% python3 -q
>>> import numpy as np
>>> np.set_printoptions(suppress=True, linewidth=100)
>>> M = np.array([[0, 7], [0, 0]])
>>> x0 = np.array([-7, -8])
>>> h1 = np.maximum(M @ x0, 0)
>>> M.T @ h1
array([0, 0])
>>> h1
array([0, 0])
>>> np.tanh(M @ x0)
array([-1.,  0.])
>>> np.flatnonzero(h1 > 1e-9)
array([], dtype=int64)
>>> np.abs(np.diag(np.linalg.qr(M)[1])) > 1e-9
array([False, False])
>>> np.round(np.trace(np.linalg.pinv(M) @ M), 2)
np.float64(1.0)
>>> np.allclose(M[:-1].T @ np.linalg.lstsq(M[:-1].T, M[-1])[0], M[-1])
True
>>> np.round(np.sort(np.linalg.eigvals(M)), 2)
array([0., 0.])
>>> [int(np.linalg.matrix_rank(np.linalg.matrix_power(M, p))) for p in range(1, 3)]
[1, 0]
>>> try:
...     np.linalg.inv(M)
... except np.linalg.LinAlgError as e:
...     print(e)
... 
Singular matrix
>>> M @ M
array([[0, 0],
       [0, 0]])
>>> mat = np.array([[1.05, 18.91, 4.96, -18.82],
...     [-6.0, 26.07, 5.84, -27.98],
...     [6.92, -6.99, -1.08, 9.11],
...     [2.9, -12.97, -3.05, 14.25]])
>>> np.linalg.matrix_rank(mat, rtol=0.1)
np.int64(2)
>>> np.argsort(-np.linalg.norm(mat, axis=0).round(6), kind="stable")[:3]
array([3, 1, 0])
>>> hat = np.triu(np.array([[4, 0, 3, 1], [2, 4, 0, 4], [4, 5, 0, 0], [2, 5, 5, 5]]), 1) + np.eye(4)
>>> out = hat @ mat @ np.linalg.inv(hat)
>>> np.linalg.matrix_rank(out)
np.int64(4)
>>> np.round(np.poly(out), 2)
array([  1.  , -40.29, 208.58, -21.35,  -8.28])
>>> round(np.trace(out), 2), np.trace(mat)
(np.float64(40.29), np.float64(40.29))
>>> out = np.linalg.inv(mat)
>>> round(float(np.linalg.cond(mat)), 2)
591.21
>>> np.round(mat @ out, 2) + 0
array([[1., 0., 0., 0.],
       [0., 1., 0., 0.],
       [0., 0., 1., 0.],
       [0., 0., 0., 1.]])
>>> (np.abs(out) > 1e-9).astype(int)
array([[1, 1, 1, 1],
       [1, 1, 1, 1],
       [1, 1, 1, 1],
       [1, 1, 1, 1]])
>>> np.round(np.linalg.inv(out), 2)
array([[  1.05,  18.91,   4.96, -18.82],
       [ -6.  ,  26.07,   5.84, -27.98],
       [  6.92,  -6.99,  -1.08,   9.11],
       [  2.9 , -12.97,  -3.05,  14.25]])
>>> J = np.load("sample5.npy")
>>> J.round(2)
array([[-0.18, -0.14, -0.91,  0.35],
       [ 0.88,  0.04, -0.31, -0.35],
       [ 0.35,  0.48,  0.16,  0.78],
       [ 0.26, -0.86,  0.22,  0.37]])
>>> rng = np.random.default_rng(560)
>>> idx = rng.permutation(4)
>>> out = J[:, idx] * rng.choice([-1, 1], 4)
>>> out.round(2)
array([[-0.35,  0.18, -0.14,  0.91],
       [ 0.35, -0.88,  0.04,  0.31],
       [-0.78, -0.35,  0.48, -0.16],
       [-0.37, -0.26, -0.86, -0.22]])
>>> Uu, _, Vt = np.linalg.svd(J.T @ out)
>>> np.round(Uu @ Vt, 2) + 0
array([[ 0., -1.,  0.,  0.],
       [ 0.,  0.,  1.,  0.],
       [ 0.,  0.,  0., -1.],
       [-1.,  0.,  0.,  0.]])
>>> out = np.array([[4, -5], [-5, 5]])
>>> basis = np.kron(out, J)
>>> np.linalg.matrix_rank(basis)
np.int64(8)
>>> round(float(np.linalg.norm(basis, 2)), 2), np.round(np.linalg.norm(out, 2) * np.linalg.norm(J, 2), 2)
(9.52, np.float64(9.52))
>>> basis.shape
(8, 8)
>>> Uu, sv = np.linalg.svd(J)
Traceback (most recent call last):
  File "<python-input-42>", line 1, in <module>
    Uu, sv = np.linalg.svd(J)
    ^^^^^^
ValueError: too many values to unpack (expected 2)
>>> Uu, sv, Vt = np.linalg.svd(J, full_matrices=False)
>>> np.round(Vt @ Vt.T, 2) + 0
array([[1., 0., 0., 0.],
       [0., 1., 0., 0.],
       [0., 0., 1., 0.],
       [0., 0., 0., 1.]])
>>> np.allclose(Uu * sv @ Vt, J)
True
>>> np.round(Uu.T @ Uu, 2) + 0
array([[1., 0., 0., 0.],
       [0., 1., 0., 0.],
       [0., 0., 1., 0.],
       [0., 0., 0., 1.]])
>>> Uu.shape, sv.shape, Vt.shape
((4, 4), (4,), (4, 4))
>>> np.round(Uu.T @ J @ Vt.T, 2) + 0
array([[1., 0., 0., 0.],
       [0., 1., 0., 0.],
       [0., 0., 1., 0.],
       [0., 0., 0., 1.]])
>>> W0 = np.load("out10.npy")
>>> W0
array([[78., 18.,  9., 63., 81.],
       [18.,  1.,  2., 14., 18.],
       [ 9.,  2., -2.,  7.,  9.],
       [63., 14.,  7., 46., 63.],
       [81., 18.,  9., 63., 78.]])
>>> Uu, sv, Vt = np.linalg.svd(W0)
>>> sv.round(2)
array([213.,   3.,   3.,   3.,   3.])
>>> out = Uu[:, :1] @ np.diag(sv[:1]) @ Vt[:1]
>>> np.round(np.abs(W0 - out).max(), 2)
np.float64(2.99)
>>> np.linalg.matrix_rank(out)
np.int64(1)
>>> out.round(2)
array([[79.88, 17.75,  8.87, 62.12, 79.87],
       [17.75,  3.94,  1.97, 13.81, 17.75],
       [ 8.88,  1.97,  0.99,  6.9 ,  8.87],
       [62.12, 13.81,  6.9 , 48.32, 62.12],
       [79.88, 17.75,  8.87, 62.12, 79.87]])
>>> np.linalg.matrix_rank(W0, rtol=0.05)
np.int64(1)
>>> np.round(np.linalg.norm(W0 - out) / np.linalg.norm(W0), 2)
np.float64(0.03)
